>>> import numpy as np
>>> import numpy.linalg as la
>>> np.set_printoptions(precision=3, suppress=True, linewidth=100, floatmode="fixed")
>>> rd = lambda a: np.round(a, 3) + 0
>>> feats = np.array([[2, 3, 2, 2, 2],
...     [-2, -1, -2, -2, -2],
...     [-2, -1, -2, -2, -2],
...     [4, 5, 4, 4, 4],
...     [1, 2, 1, 1, 1]])
>>> print(la.matrix_rank(feats, rtol=0.1))
2
>>> print(rd(la.norm(feats, 2) / la.norm(feats)))
0.988
>>> rank = la.matrix_rank(feats)
>>> print(rank)
2
>>> N = la.svd(feats)[2][rank:].T
>>> print(la.matrix_rank(feats.T @ feats), la.matrix_rank(feats @ feats.T))
2 2
>>> print([int(la.matrix_rank(np.delete(feats, i, axis=0))) for i in range(5)])
[2, 2, 2, 2, 2]
>>> print((feats + feats.T) / 2)
[[ 2.000  0.500  0.000  3.000  1.500]
 [ 0.500 -1.000 -1.500  1.500  0.000]
 [ 0.000 -1.500 -2.000  1.000 -0.500]
 [ 3.000  1.500  1.000  4.000  2.500]
 [ 1.500  0.000 -0.500  2.500  1.000]]
>>> print(rd(np.abs(la.eigvals(feats)).max()))
3.606
>>> print(np.allclose(feats @ feats.T, feats.T @ feats))
False
>>> O, _ = la.qr(np.array([[0.5, -1.8, 0.4, 0.3],
...     [0.0, 0.1, -1.7, 0.2],
...     [-1.7, -0.7, -0.7, -0.3],
...     [0.6, 0.2, -1.2, 0.5]]))
>>> evecs, _ = la.qr(np.array([[-1.4, 1.1, 0.8, -0.4],
...     [1.1, -0.4, 1.1, -0.5],
...     [1.7, 0.1, 0.1, -1.2],
...     [-1.7, 0.2, 0.1, 1.7]]))
>>> sv = 10 * 0.9 ** np.arange(4)
>>> A = O[:, :4] * sv @ evecs[:4]
>>> print(rd(A))
[[ 4.523  3.413  7.080  0.230]
 [-1.121  2.279 -0.306 -7.358]
 [-5.408 -5.636  5.600 -1.388]
 [-4.499  6.238  0.147  1.819]]
>>> vec = np.array([2, 2, 1, 2])
>>> y = A @ vec
>>> b, lr = np.zeros(4), 1 / la.norm(A, 2) ** 2
>>> for i in range(30):
...     b -= lr * A.T @ (A @ b - y)
...     if i % 5 == 0: print(i, round(la.norm(A @ b - y), 3))
... 
0 5.786
5 0.081
10 0.002
15 0.0
20 0.0
25 0.0
>>> print(rd(la.cond(A)))
1.372
>>> print(rd(b))
[2.000 2.000 1.000 2.000]
